In [1]: import numpy as np

In [2]: np.set_printoptions(precision=2, suppress=True, linewidth=100, legacy="1.25")

In [3]: rd = lambda a: np.round(a, 2) + 0

In [4]: data = np.load("block2.npy")

In [5]: data
Out[5]: 
array([[-4, -2, -2],
       [-4, -2, -2],
       [-4, -2, -2],
       [-4, -2, -2],
       [-3, -1, -1],
       [-3, -1, -1]])

In [6]: r0, g = data[5], data[4]

In [7]: r0 @ g
Out[7]: 11

In [8]: r0 @ r0
Out[8]: 11

In [9]: p = (r0 @ g) / (r0 @ r0) * r0

In [10]: np.linalg.matrix_rank(np.outer(r0, g))
Out[10]: 1

In [11]: np.outer(r0, g)
Out[11]: 
array([[9, 3, 3],
       [3, 1, 1],
       [3, 1, 1]])

In [12]: rank = np.linalg.matrix_rank(data)

In [13]: rank
Out[13]: 2

In [14]: N = np.linalg.svd(data)[2][rank:].T

In [15]: rd(data @ N)
Out[15]: 
array([[0.],
       [0.],
       [0.],
       [0.],
       [0.],
       [0.]])

In [16]: np.allclose(data @ N, 0)
Out[16]: True

In [17]: np.linalg.matrix_rank(data.T @ data), np.linalg.matrix_rank(data @ data.T)
Out[17]: (2, 2)

In [18]: rd(N[:, 0] / N[np.abs(N[:, 0]).round(6).argmax(), 0])
Out[18]: array([ 0.,  1., -1.])

In [19]: N.shape
Out[19]: (3, 1)

In [20]: rd(np.trace(np.linalg.pinv(data) @ data))
Out[20]: 2.0

In [21]: np.unique(data.round(6), axis=0).shape
Out[21]: (2, 3)

In [22]: np.linalg.lstsq(data[:-1].T, data[-1])[2]
Out[22]: 2

In [23]: np.allclose(data[:-1].T @ np.linalg.lstsq(data[:-1].T, data[-1])[0], data[-1])
Out[23]: True

In [24]: try:
    ...:     np.linalg.inv(data)
    ...: except np.linalg.LinAlgError as e:
    ...:     print(e)
    ...: 
Last 2 dimensions of the array must be square

In [25]: F = np.load("m.npy")

In [26]: F
Out[26]: 
array([[-2.,  0., -5., -2.,  0.],
       [ 5.,  5.,  0.,  0.,  3.],
       [ 3., -1.,  4.,  1., -1.],
       [ 0.,  0.,  0.,  2.,  2.],
       [ 0.,  0.,  0.,  3.,  1.]])

In [27]: def softmax(z):
    ...:     e = np.exp(z - z.max(axis=-1, keepdims=True))
    ...:     return e / e.sum(axis=-1, keepdims=True)
    ...: 

In [28]: rd(softmax(F[4]))
Out[28]: array([0.04, 0.04, 0.04, 0.78, 0.11])

In [29]: rd(softmax(10 * F[4]))
Out[29]: array([0., 0., 0., 1., 0.])

In [30]: rd(softmax(F).sum(axis=1))
Out[30]: array([1., 1., 1., 1., 1.])

In [31]: rd(softmax(F[4] + 4))
Out[31]: array([0.04, 0.04, 0.04, 0.78, 0.11])

In [32]: S = F @ F.T / np.sqrt(5)

In [33]: softmax(S).round(6).argmax(axis=1)
Out[33]: array([0, 1, 2, 3, 4])

In [34]: rd(softmax(S + np.triu(np.full(S.shape, -np.inf), 1)))
Out[34]: 
array([[1.  , 0.  , 0.  , 0.  , 0.  ],
       [0.  , 1.  , 0.  , 0.  , 0.  ],
       [0.  , 0.  , 1.  , 0.  , 0.  ],
       [0.  , 0.28, 0.02, 0.69, 0.  ],
       [0.  , 0.03, 0.02, 0.28, 0.68]])

In [35]: rd(softmax(S)[4] @ F)
Out[35]: array([0.2 , 0.13, 0.07, 2.6 , 1.3 ])

In [36]: rd(np.linalg.matrix_power(F, 3))
Out[36]: 
array([[  17.,   35.,   15.,    5.,   16.],
       [  20.,  150., -175.,   -3.,  116.],
       [ -44.,  -46.,   -1.,  -25.,  -40.],
       [   0.,    0.,    0.,   38.,   26.],
       [   0.,    0.,    0.,   39.,   25.]])

In [37]: rd(np.abs(np.linalg.eigvals(F)).max())
Out[37]: 5.85

In [38]: assert F == F.T
Traceback (most recent call last):
  Cell In[38], line 1
    assert F == F.T
ValueError: The truth value of an array with more than one element is ambiguous. Use a.any() or a.all()


In [39]: B = np.array([[3, 5], [5, 5]])

In [40]: mat = B + B.T

In [41]: mat
Out[41]: 
array([[ 6, 10],
       [10, 10]])

In [42]: evals, vecs = np.linalg.eigh(mat)

In [43]: rd(np.linalg.svd(mat, compute_uv=False))
Out[43]: array([18.2,  2.2])

In [44]: (evals > 1e-8).sum(), (evals < -1e-8).sum()
Out[44]: (1, 1)

In [45]: rd(np.linalg.eigvalsh(mat @ mat))
Out[45]: array([  4.83, 331.17])

In [46]: np.abs(vecs[:, -1]).round(6).argmax()
Out[46]: 1

In [47]: rd(vecs.T @ mat @ vecs)
Out[47]: 
array([[-2.2,  0. ],
       [ 0. , 18.2]])

In [48]: rd(evals)
Out[48]: array([-2.2, 18.2])

In [49]: rd(vecs @ np.diag(evals) @ vecs.T)
Out[49]: 
array([[ 6., 10.],
       [10., 10.]])
